$ ipython --no-banner

In [1]: import numpy as np

In [2]: np.set_printoptions(precision=1, suppress=True, linewidth=200, floatmode="fixed")

In [3]: def rnd(a):
   ...:     return np.round(a, 1) + 0
   ...: 

In [4]: m1 = np.load("arr.npy")

In [5]: print(m1)
[[ 1 -2  4 -8]
 [ 1 -1  1 -1]
 [ 1  0  0  0]
 [ 1  1  1  1]
 [ 1  2  4  8]
 [ 1  3  9 27]]

In [6]: u = np.array([-3, -7, -4])

In [7]: print(np.correlate(m1[5], m1[1], "full"))
[ -1  -2  -7 -20  21 -18  27]

In [8]: print(np.cross(m1[5, :3], m1[1, :3]))
[12  8 -4]

In [9]: print(np.polyval(u, m1[5]))
[  -14   -52  -310 -2380]

In [10]: w1 = np.array([[1, 0, -2, 0, 1],
    ...:     [3, 1, 3, -2, -1],
    ...:     [3, -3, 0, 3, 0],
    ...:     [-1, 3, 2, 0, 3]])

In [11]: coef = np.array([-8, 7, 5, 6, 6])

In [12]: H = np.maximum(m1 @ w1 + coef, 0)

In [13]: print(H)
[[ 7  0  0 22  0]
 [ 0  0  0 11  5]
 [ 0  7  3  6  7]
 [ 0  8  8  7  9]
 [ 3 21 25 14 29]
 [ 2 64 66 27 85]]

In [14]: print(rnd((H > 0).mean(axis=0)))
[0.5 0.7 0.7 1.0 0.8]

In [15]: Z = np.array([[2, -4, 7], [8, 1, -9], [4, 6, 1], [-9, 1, 5], [1, -1, -9]])

In [16]: print(w1 @ Z)
[[ -5 -17  -4]
 [ 43   6  14]
 [-45 -12  63]
 [ 33  16 -59]]

In [17]: print((H @ Z).round(6).argmax(axis=1))
[2 2 1 1 0 0]

In [18]: E = np.loadtxt("block19.csv", delimiter=",")

In [19]: print(rnd(E))
[[ -4.8   9.5  -1.6  14.2   5.8  19.6]
 [ -4.6   9.4  -1.5  13.8   5.8  18.9]
 [ -2.8   8.3  -0.9  10.7   5.1  12.3]
 [ -2.5   8.1  -0.8  10.3   5.0  11.5]
 [ -1.5   7.1  -0.5   8.3   4.4   7.9]
 [ -1.3   6.9  -0.4   7.9   4.3   7.3]
 [  0.1   4.9   0.0   4.9   2.9   2.8]
 [  0.2   4.5   0.1   4.3   2.6   2.2]
 [  0.7   3.1   0.2   2.7   1.7   0.6]
 [  0.0   0.0   0.0   0.0   0.0   0.0]
 [ -2.2  -0.6  -0.7  -0.3   0.3   1.5]
 [ -2.9  -0.5  -1.0  -0.1   0.7   1.8]
 [ -5.7   0.8  -1.9   0.9   2.7   2.9]
 [ -5.9   0.9  -2.0   1.0   2.9   3.0]
 [ -6.9   1.7  -2.3   1.4   3.8   3.2]
 [ -7.9   2.4  -2.6   1.9   4.8   3.3]
 [ -9.1   3.5  -3.0   2.6   6.1   3.3]
 [-15.7  10.8  -5.2   6.5  14.5   1.4]
 [-15.9  11.1  -5.3   6.6  14.8   1.3]]

In [20]: print(rnd(np.linalg.norm(E[8] - E[13])))
7.9

In [21]: print(rnd(np.linalg.norm(E, "nuc")))
98.8

In [22]: print(np.linalg.norm(E, axis=1).argmax())
0

In [23]: print(rnd(np.linalg.norm(E, axis=0)))
[28.9 27.0  9.6 29.9 26.4 34.8]

In [24]: u = np.array([5, 4])

In [25]: print(rnd(np.cross(E[15, :3], E[14, :3])))
[-1.2  0.0  3.7]

In [26]: print(rnd(np.polyval(u, E[15])))
[-35.4  16.1  -9.1  13.5  28.0  20.3]

In [27]: print(rnd(np.correlate(E[15], E[14], "full")))
[-24.9 -22.7 -10.2  17.5   0.2  96.0  -6.0  14.9 -12.7 -27.8 -22.6]

In [28]: print(rnd(np.convolve(E[15], u)))
[-39.4 -19.4  -3.5  -1.0  31.6  35.5  13.0]

In [29]: U, sigma, Vt = np.linalg.svd(E)

In [30]: V = Vt[:(sigma > 1e-8).sum()]

In [31]: rng = np.random.default_rng(30)

In [32]: vec = E[9] + -3 * E[10] + rng.integers(2) * np.eye(6)[5]

In [33]: print(rnd(vec))
[ 6.5  1.9  2.2  0.8 -1.0 -4.4]

In [34]: print(rnd(V.T @ V))
[[ 0.8  0.1  0.3  0.1 -0.3 -0.1]
 [ 0.1  0.5  0.0  0.4  0.3 -0.1]
 [ 0.3  0.0  0.1  0.0 -0.1  0.0]
 [ 0.1  0.4  0.0  0.4  0.1  0.3]
 [-0.3  0.3 -0.1  0.1  0.4 -0.2]
 [-0.1 -0.1  0.0  0.3 -0.2  0.9]]

In [35]: print(np.linalg.matrix_rank(np.vstack([E, vec])))
3

In [36]: dist = np.linalg.norm(E[:, None] - E[None], axis=-1)

In [37]: print(np.linalg.matrix_rank(dist ** 2))
5

In [38]: print(rnd(dist[:5, :5]))
[[ 0.0  0.9  8.5  9.5 13.9]
 [ 0.9  0.0  7.6  8.6 13.0]
 [ 8.5  7.6  0.0  1.0  5.4]
 [ 9.5  8.6  1.0  0.0  4.4]
 [13.9 13.0  5.4  4.4  0.0]]

In [39]: print((dist + 1e9 * np.eye(19)).round(6).argmin(axis=1))
[ 1  0  3  2  5  4  7  6  7 10 11 10 13 12 15 14 15 18 17]

In [40]: print(dist.mean(axis=1).argmax())
18

In [41]: print(dist.shape)
(19, 19)

In [42]: print(rnd(np.linalg.norm(E, axis=1)))
[27.1 26.3 19.2 18.3 14.3 13.6  8.0  7.1  4.6  0.0  2.8  3.6  7.3  7.6  9.1 10.6 12.7 25.4 25.9]

In [43]: out = np.array([[3, 0], [2, 0], [0, 3]])

In [44]: data = np.kron(np.eye(3, dtype=int), out)

In [45]: print(data)
[[3 0 0 0 0 0]
 [2 0 0 0 0 0]
 [0 3 0 0 0 0]
 [0 0 3 0 0 0]
 [0 0 2 0 0 0]
 [0 0 0 3 0 0]
 [0 0 0 0 3 0]
 [0 0 0 0 2 0]
 [0 0 0 0 0 3]]

In [46]: print(data.T @ data)
[[13  0  0  0  0  0]
 [ 0  9  0  0  0  0]
 [ 0  0 13  0  0  0]
 [ 0  0  0  9  0  0]
 [ 0  0  0  0 13  0]
 [ 0  0  0  0  0  9]]

In [47]: print(data @ data.T)
[[9 6 0 0 0 0 0 0 0]
 [6 4 0 0 0 0 0 0 0]
 [0 0 9 0 0 0 0 0 0]
 [0 0 0 9 6 0 0 0 0]
 [0 0 0 6 4 0 0 0 0]
 [0 0 0 0 0 9 0 0 0]
 [0 0 0 0 0 0 9 6 0]
 [0 0 0 0 0 0 6 4 0]
 [0 0 0 0 0 0 0 0 9]]

In [48]: print(rnd(np.linalg.svd(data, compute_uv=False)))
[3.6 3.6 3.6 3.0 3.0 3.0]

In [49]: vec = np.array([3, -2, -3, 1, 2, -3])

In [50]: rhs = data @ vec

In [51]: print(rnd(np.linalg.solve(data.T @ data, data.T @ rhs)))
[ 3.0 -2.0 -3.0  1.0  2.0 -3.0]

In [52]: print(rhs)
[ 9  6 -6 -9 -6  3  6  4 -9]

In [53]: rhs = rhs + 0.3 * rng.normal(size=9)

In [54]: print(rnd(rhs))
[ 9.2  5.7 -6.1 -9.1 -5.3  2.7  6.4  4.0 -8.7]

In [55]: coef, *_ = np.linalg.lstsq(data, rhs)

In [56]: print([round(float(np.linalg.norm(np.linalg.solve(data.T @ data + lam * np.eye(6), data.T @ rhs))), 2) for lam in (0, 1, 10, 100)])
[5.94, 5.45, 3.16, 0.62]

In [57]: print(rnd(coef))
[ 3.0 -2.0 -2.9  0.9  2.1 -2.9]

In [58]: print(coef.round())
[ 3.0 -2.0 -3.0  1.0  2.0 -3.0]

In [59]: gram = data.T @ data

In [60]: print((data @ data.T).shape)
(9, 9)

In [61]: print(np.diag(gram))
[13  9 13  9 13  9]

In [62]: print(rnd(np.linalg.svd(data, compute_uv=False) ** 2))
[13.0 13.0 13.0  9.0  9.0  9.0]

In [63]: print(gram)
[[13  0  0  0  0  0]
 [ 0  9  0  0  0  0]
 [ 0  0 13  0  0  0]
 [ 0  0  0  9  0  0]
 [ 0  0  0  0 13  0]
 [ 0  0  0  0  0  9]]

In [64]: hat = data @ np.linalg.solve(data.T @ data, data.T)

In [65]: print(np.trace(hat))
6.0

In [66]: print(np.linalg.matrix_rank(np.eye(9) - hat))
3

In [67]: print(hat @ data[:, 1])
[0.0 0.0 3.0 0.0 0.0 0.0 0.0 0.0 0.0]

In [68]: out = np.array([[5, 3, 0],
    ...:     [1, -4, -3],
    ...:     [-3, 4, 0],
    ...:     [2, 2, -3],
    ...:     [0, 2, 2],
    ...:     [-2, -3, 5]])

In [69]: print(np.einsum("ik,kj->ji", data, out))
[[ 15  10   3  -9  -6   6   0   0  -6]
 [  9   6 -12  12   8   6   6   4  -9]
 [  0   0  -9   0   0  -9   6   4  15]]

In [70]: print(np.linalg.matrix_rank(np.vstack([data, out.T])))
6

In [71]: out @ data
---------------------------------------------------------------------------
ValueError                                Traceback (most recent call last)
Cell In[71], line 1
----> 1 out @ data

ValueError: matmul: Input operand 1 has a mismatch in its core dimension 0, with gufunc signature (n?,k),(k,m?)->(n?,m?) (size 9 is different from 3)

In [72]: print(np.einsum("ij,ij->i", data, data))
[9 4 9 9 4 9 9 4 9]

In [73]: print(np.einsum("ij->j", data))
[5 3 5 3 5 3]

In [74]: print(np.linalg.matrix_rank(data @ out))
3

In [75]: K = np.loadtxt("w.csv", delimiter=",")

In [76]: print(K)
[[ 3.0 -3.0 -2.0  0.0]
 [ 0.0  0.0  0.0  0.0]
 [ 0.0  0.0  0.0  0.0]
 [ 3.0 -3.0 -2.0  0.0]
 [ 4.0 -1.0 -3.0  5.0]
 [ 2.0  3.0  3.0 -3.0]
 [ 2.0  3.0  3.0 -3.0]
 [ 3.0  2.0  2.0 -1.0]
 [ 1.0 -1.0 -1.0  2.0]
 [ 0.0  0.0  0.0  0.0]
 [ 0.0  0.0  0.0  0.0]
 [ 4.0 -4.0 -3.0  2.0]
 [ 6.0 -3.0 -4.0  3.0]
 [ 4.0 -4.0 -3.0  2.0]
 [ 2.0  3.0  3.0 -3.0]
 [ 1.0 -1.0 -1.0  2.0]
 [ 0.0  0.0  0.0  0.0]
 [ 5.0  3.0  1.0  0.0]
 [ 4.0 -1.0 -3.0  5.0]]

In [77]: z = rng.permutation(6)

In [78]: out = data[:, z] * rng.choice([-1, 1], 6)

In [79]: print(out)
[[ 0  0  0  0 -3  0]
 [ 0  0  0  0 -2  0]
 [ 0  0 -3  0  0  0]
 [ 0  0  0 -3  0  0]
 [ 0  0  0 -2  0  0]
 [ 0  0  0  0  0 -3]
 [ 3  0  0  0  0  0]
 [ 2  0  0  0  0  0]
 [ 0  3  0  0  0  0]]

In [80]: U, _, Vt = np.linalg.svd(data.T @ out)

In [81]: print(U @ Vt)
[[ 0.0  0.0  0.0  0.0 -1.0  0.0]
 [ 0.0  0.0 -1.0  0.0  0.0  0.0]
 [ 0.0  0.0  0.0 -1.0  0.0  0.0]
 [ 0.0  0.0  0.0  0.0  0.0 -1.0]
 [ 1.0  0.0  0.0  0.0  0.0  0.0]
 [ 0.0  1.0  0.0  0.0  0.0  0.0]]

In [82]: print(rnd(np.linalg.lstsq(data, out)[0]))
[[ 0.0  0.0  0.0  0.0 -1.0  0.0]
 [ 0.0  0.0 -1.0  0.0  0.0  0.0]
 [ 0.0  0.0  0.0 -1.0  0.0  0.0]
 [ 0.0  0.0  0.0  0.0  0.0 -1.0]
 [ 1.0  0.0  0.0  0.0  0.0  0.0]
 [ 0.0  1.0  0.0  0.0  0.0  0.0]]

In [83]: dist = np.linalg.norm(K[:, None] - K[None], axis=-1)

In [84]: print(rnd(np.linalg.norm(K, axis=1)))
[4.7 0.0 0.0 4.7 7.1 5.6 5.6 4.2 2.6 0.0 0.0 6.7 8.4 6.7 5.6 2.6 0.0 5.9 7.1]

In [85]: print(rnd(dist[:5, :5]))
[[0.0 4.7 4.7 0.0 5.6]
 [4.7 0.0 0.0 4.7 7.1]
 [4.7 0.0 0.0 4.7 7.1]
 [0.0 4.7 4.7 0.0 5.6]
 [5.6 7.1 7.1 5.6 0.0]]

In [86]: gram = np.cov(K, rowvar=False)

In [87]: print(rnd(K.std(axis=0)))
[1.8 2.3 2.2 2.3]

In [88]: print(gram.shape)
(4, 4)

In [89]: print(rnd(gram))
[[ 3.6 -1.3 -1.9  1.8]
 [-1.3  5.6  4.8 -3.6]
 [-1.9  4.8  4.9 -4.5]
 [ 1.8 -3.6 -4.5  5.4]]

In [90]: print(rnd(np.corrcoef(K[:, 2], K[:, 3])[0, 1]))
-0.9

In [91]: print(rnd(np.linalg.eigvalsh(gram)[::-1]))
[14.6  3.0  1.8  0.1]

In [92]: print(rnd(np.corrcoef(K.T)))
[[ 1.0 -0.3 -0.4  0.4]
 [-0.3  1.0  0.9 -0.6]
 [-0.4  0.9  1.0 -0.9]
 [ 0.4 -0.6 -0.9  1.0]]

In [93]: w1 = np.array([[-6, 6, 8, 5], [8, -9, 0, 9], [-6, 0, -6, 9], [-6, 5, -9, -3]])

In [94]: coef = np.array([1, 1, 0, 1])

In [95]: H = np.maximum(K @ w1 + coef, 0)

In [96]: print((H > 0).astype(int))
[[0 1 1 0]
 [1 1 0 1]
 [1 1 0 1]
 [0 1 1 0]
 [0 1 1 0]
 [1 0 1 1]
 [1 0 1 1]
 [0 0 1 1]
 [0 1 0 0]
 [1 1 0 1]
 [1 1 0 1]
 [0 1 1 0]
 [0 1 1 0]
 [0 1 1 0]
 [1 0 1 1]
 [0 1 0 0]
 [1 1 0 1]
 [0 1 1 1]
 [0 1 1 0]]

In [97]: Z = np.array([[0, 4], [0, 3], [4, 5], [5, 4]])

In [98]: print((H @ Z).round(6).argmax(axis=1))
[1 1 1 1 1 1 1 0 1 1 1 1 1 1 1 1 1 0 1]

In [99]: u = np.array([1, 0, -4, 5, 8, -4])

In [100]: W0 = u[np.abs(np.subtract.outer(np.arange(6), np.arange(6)))]

In [101]: print(W0)
[[ 1  0 -4  5  8 -4]
 [ 0  1  0 -4  5  8]
 [-4  0  1  0 -4  5]
 [ 5 -4  0  1  0 -4]
 [ 8  5 -4  0  1  0]
 [-4  8  5 -4  0  1]]

In [102]: print(np.abs(W0).max())
8

In [103]: print(np.linalg.matrix_rank(W0))
6

In [104]: print(W0 - W0[0])
[[  0   0   0   0   0   0]
 [ -1   1   4  -9  -3  12]
 [ -5   0   5  -5 -12   9]
 [  4  -4   4  -4  -8   0]
 [  7   5   0  -5  -7   4]
 [ -5   8   9  -9  -8   5]]

In [105]: W0[6]
---------------------------------------------------------------------------
IndexError                                Traceback (most recent call last)
Cell In[105], line 1
----> 1 W0[6]

IndexError: index 6 is out of bounds for axis 0 with size 6

In [106]: F = np.loadtxt("m.csv", delimiter=",")

In [107]: print(rnd(F))
[[0.5 0.5 0.0 0.0 0.0]
 [0.0 1.0 0.0 0.0 0.0]
 [0.2 0.0 0.2 0.2 0.2]
 [0.2 0.2 0.2 0.2 0.2]
 [0.3 0.0 0.0 0.0 0.7]]

In [108]: z = rng.permutation(5)

In [109]: print(z)
[4 0 1 2 3]

In [110]: out = F[z][:, z]

In [111]: print(rnd(np.diag(out)))
[0.7 0.5 1.0 0.2 0.2]

In [112]: print(rnd(out))
[[0.7 0.3 0.0 0.0 0.0]
 [0.0 0.5 0.5 0.0 0.0]
 [0.0 0.0 1.0 0.0 0.0]
 [0.2 0.2 0.0 0.2 0.2]
 [0.2 0.2 0.2 0.2 0.2]]

In [113]: print(rnd(np.linalg.det(out)), rnd(np.linalg.det(F[z])))
0.0 0.0

In [114]: print(np.linalg.cond(out) > 100)
True

In [115]: print(np.argsort(-np.linalg.norm(out, axis=0).round(6), kind="stable")[:3])
[2 0 1]

In [116]: print([round(float(x), 1) for x in np.linalg.svd(out, compute_uv=False)[:3]])
[1.2, 0.9, 0.4]

In [117]: print(rnd(np.linalg.norm(out, 2) / np.linalg.norm(out)))
0.8
